In [1]: import numpy as np

In [2]: from numpy import linalg as LA

In [3]: np.set_printoptions(precision=1, suppress=True, linewidth=200, floatmode="fixed")

In [4]: rnd = lambda a: np.round(a, 1) + 0

In [5]: A = np.loadtxt("run10.csv", delimiter=",")

In [6]: print(A)
[[-6.0  1.0 -1.0 -2.0 -2.0 -2.0  1.0  1.0  3.0 -6.0]
 [ 1.0 -6.0  0.0 -3.0  2.0  3.0 -2.0  2.0  5.0  2.0]
 [-1.0  0.0  6.0  0.0 -1.0  1.0  4.0  5.0  2.0  1.0]
 [-2.0 -3.0  0.0 -4.0  2.0  6.0  1.0 -3.0 -6.0 -6.0]
 [-2.0  2.0 -1.0  2.0 -2.0 -3.0  4.0 -1.0 -2.0  0.0]
 [-2.0  3.0  1.0  6.0 -3.0  4.0 -2.0 -1.0 -1.0 -1.0]
 [ 1.0 -2.0  4.0  1.0  4.0 -2.0  6.0  3.0 -1.0 -4.0]
 [ 1.0  2.0  5.0 -3.0 -1.0 -1.0  3.0 -6.0  1.0 -4.0]
 [ 3.0  5.0  2.0 -6.0 -2.0 -1.0 -1.0  1.0  6.0  0.0]
 [-6.0  2.0  1.0 -6.0  0.0 -1.0 -4.0 -4.0  0.0  0.0]]

In [7]: ang = np.radians(180)

In [8]: R = np.eye(10)

In [9]: R[3, 3] = R[5, 5] = np.cos(ang)

In [10]: R[3, 5], R[5, 3] = -np.sin(ang), np.sin(ang)

In [11]: print(rnd(R))
[[ 1.0  0.0  0.0  0.0  0.0  0.0  0.0  0.0  0.0  0.0]
 [ 0.0  1.0  0.0  0.0  0.0  0.0  0.0  0.0  0.0  0.0]
 [ 0.0  0.0  1.0  0.0  0.0  0.0  0.0  0.0  0.0  0.0]
 [ 0.0  0.0  0.0 -1.0  0.0  0.0  0.0  0.0  0.0  0.0]
 [ 0.0  0.0  0.0  0.0  1.0  0.0  0.0  0.0  0.0  0.0]
 [ 0.0  0.0  0.0  0.0  0.0 -1.0  0.0  0.0  0.0  0.0]
 [ 0.0  0.0  0.0  0.0  0.0  0.0  1.0  0.0  0.0  0.0]
 [ 0.0  0.0  0.0  0.0  0.0  0.0  0.0  1.0  0.0  0.0]
 [ 0.0  0.0  0.0  0.0  0.0  0.0  0.0  0.0  1.0  0.0]
 [ 0.0  0.0  0.0  0.0  0.0  0.0  0.0  0.0  0.0  1.0]]

In [12]: A2 = A @ R.T

In [13]: print(rnd(A2))
[[-6.0  1.0 -1.0  2.0 -2.0  2.0  1.0  1.0  3.0 -6.0]
 [ 1.0 -6.0  0.0  3.0  2.0 -3.0 -2.0  2.0  5.0  2.0]
 [-1.0  0.0  6.0  0.0 -1.0 -1.0  4.0  5.0  2.0  1.0]
 [-2.0 -3.0  0.0  4.0  2.0 -6.0  1.0 -3.0 -6.0 -6.0]
 [-2.0  2.0 -1.0 -2.0 -2.0  3.0  4.0 -1.0 -2.0  0.0]
 [-2.0  3.0  1.0 -6.0 -3.0 -4.0 -2.0 -1.0 -1.0 -1.0]
 [ 1.0 -2.0  4.0 -1.0  4.0  2.0  6.0  3.0 -1.0 -4.0]
 [ 1.0  2.0  5.0  3.0 -1.0  1.0  3.0 -6.0  1.0 -4.0]
 [ 3.0  5.0  2.0  6.0 -2.0  1.0 -1.0  1.0  6.0  0.0]
 [-6.0  2.0  1.0  6.0  0.0  1.0 -4.0 -4.0  0.0  0.0]]

In [14]: print(rnd(LA.det(R)), np.trace(R))
1.0 6.0

In [15]: J = np.load("block3.npy")

In [16]: print(J)
[[  3  -2  -4   1]
 [ -6  -9  -3  12]
 [ -6  -4  -8   2]
 [ -4  -4  -4   4]
 [ -6  -5  -7   4]
 [  1  -4  -6   3]
 [ -4  -1  -7  -2]
 [  0  -6 -10   4]
 [ -4   1   7   2]]

In [17]: x0 = np.array([0, 2, 3, 1])

In [18]: a = np.maximum(J @ x0, 0)

In [19]: print(rnd(np.tanh(J @ x0)))
[-1.0 -1.0 -1.0 -1.0 -1.0 -1.0 -1.0 -1.0  1.0]

In [20]: print(a)
[ 0  0  0  0  0  0  0  0 25]

In [21]: print(np.flatnonzero(a > 1e-9))
[8]

In [22]: print(np.maximum(J @ (3 * x0), 0))
[ 0  0  0  0  0  0  0  0 75]

In [23]: LA.inv(J)
LinAlgError: Last 2 dimensions of the array must be square


In [24]: print(rnd(np.trace(LA.pinv(J) @ J)))
3.0

In [25]: print(np.unique(J.round(6), axis=0).shape)
(9, 4)

In [26]: print(np.abs(np.diag(LA.qr(J)[1])) > 1e-9)
[ True  True  True False]

In [27]: print(np.diff(J, axis=0))
[[ -9  -7   1  11]
 [  0   5  -5 -10]
 [  2   0   4   2]
 [ -2  -1  -3   0]
 [  7   1   1  -1]
 [ -5   3  -1  -5]
 [  4  -5  -3   6]
 [ -4   7  17  -2]]

In [28]: print(J - J[0])
[[ 0  0  0  0]
 [-9 -7  1 11]
 [-9 -2 -4  1]
 [-7 -2  0  3]
 [-9 -3 -3  3]
 [-2 -2 -2  2]
 [-7  1 -3 -3]
 [-3 -4 -6  3]
 [-7  3 11  1]]

In [29]: print(J.shape)
(9, 4)

In [30]: print(J.sum(axis=0))
[-26 -34 -42  30]

In [31]: print(np.count_nonzero(J))
35

In [32]: np.zeros(9, 4)
TypeError: Cannot interpret '4' as a data type


In [33]: print(LA.matrix_rank(J))
3

In [34]: print(rnd(J.mean(axis=0)))
[-2.9 -3.8 -4.7  3.3]

In [35]: print(rnd(LA.norm(J)))
31.0

In [36]: feats = np.array([[4, 5, 4, 5], [2, 3, 2, 3], [4, 5, 4, 5], [2, 3, 2, 3]])

In [37]: f, v = feats[0], feats[3]

In [38]: print(f @ v)
46

In [39]: print(f @ f)
82

In [40]: pr = (f @ v) / (f @ f) * f

In [41]: print(np.outer(f, v))
[[ 8 12  8 12]
 [10 15 10 15]
 [ 8 12  8 12]
 [10 15 10 15]]

In [42]: print(rnd(v - pr))
[-0.2  0.2 -0.2  0.2]

In [43]: print(rnd(pr))
[2.2 2.8 2.2 2.8]
